>>> import numpy as np
>>> from numpy import linalg as LA
>>> np.set_printoptions(precision=2, suppress=True, linewidth=200)
>>> rnd = lambda a: np.round(a, 2) + 0
>>> data = np.loadtxt("dump.csv", delimiter=",")
>>> print(data)
[[-3.  3.  3.]
 [-3.  6.  4.]
 [-5.  8.  7.]
 [-3.  8.  5.]
 [-1.  8.  6.]
 [ 2. 10.  7.]
 [ 2.  9. 10.]
 [ 3. 11.  9.]
 [ 3. 12.  7.]
 [ 5. 15.  9.]
 [ 7. 14.  6.]
 [ 7. 14.  4.]
 [ 7. 16.  6.]
 [ 4. 18.  8.]
 [ 4. 21.  7.]
 [ 6. 20.  6.]
 [ 9. 19.  5.]
 [11. 20.  3.]
 [ 9. 21.  4.]
 [ 9. 18.  2.]
 [10. 18.  1.]
 [11. 18.  3.]
 [13. 21.  5.]
 [11. 18.  7.]
 [13. 15. 10.]]
>>> dist = LA.norm(data[:, None] - data[None], axis=-1)
>>> print(dist[1].round(6).argsort(kind="stable")[:4])
[1 3 0 4]
>>> print(dist.shape)
(25, 25)
>>> print(np.flatnonzero(dist[1] < dist.mean() / 2))
[0 1 2 3 4]
>>> cen = data - data.mean(axis=0)
>>> evecs = LA.svd(cen)[2][:1]
>>> B = cen - cen @ evecs.T @ evecs
>>> print(rnd(LA.norm(B) / LA.norm(cen)))
0.41
>>> print(LA.norm(B, axis=1).round(6).argmax())
24
>>> print(rnd(np.cov(cen @ evecs.T, rowvar=False)))
51.67
>>> print(rnd(np.diag(evecs.T @ evecs)))
[0.5 0.5 0. ]
>>> E = np.array([[2, 1, 2, 5], [2, 2, 1, 10], [2, 2, 0, 10], [1, 0, 1, 0]])
>>> print(E)
[[ 2  1  2  5]
 [ 2  2  1 10]
 [ 2  2  0 10]
 [ 1  0  1  0]]
>>> print(rnd(np.sort(np.abs(LA.eigvals(E)))))
[0.   0.47 2.44 6.91]
>>> print(rnd(LA.det(E)))
0.0
>>> print((E - E.T) / 2)
[[ 0.  -0.5  0.   2. ]
 [ 0.5  0.  -0.5  5. ]
 [ 0.   0.5  0.   4.5]
 [-2.  -5.  -4.5  0. ]]
>>> print((E + E.T) / 2)
[[2.  1.5 2.  3. ]
 [1.5 2.  1.5 5. ]
 [2.  1.5 0.  5.5]
 [3.  5.  5.5 0. ]]
>>> print(E @ E)
[[15  8 10 40]
 [20  8 16 40]
 [18  6 16 30]
 [ 4  3  2 15]]
>>> print(np.allclose(E @ E.T, E.T @ E))
False
>>> print(LA.matrix_power(E, 2))
[[15  8 10 40]
 [20  8 16 40]
 [18  6 16 30]
 [ 4  3  2 15]]
>>> print(np.allclose(E, E.T))
False
>>> print(rnd(np.abs(LA.eigvals(E)).max()))
6.91
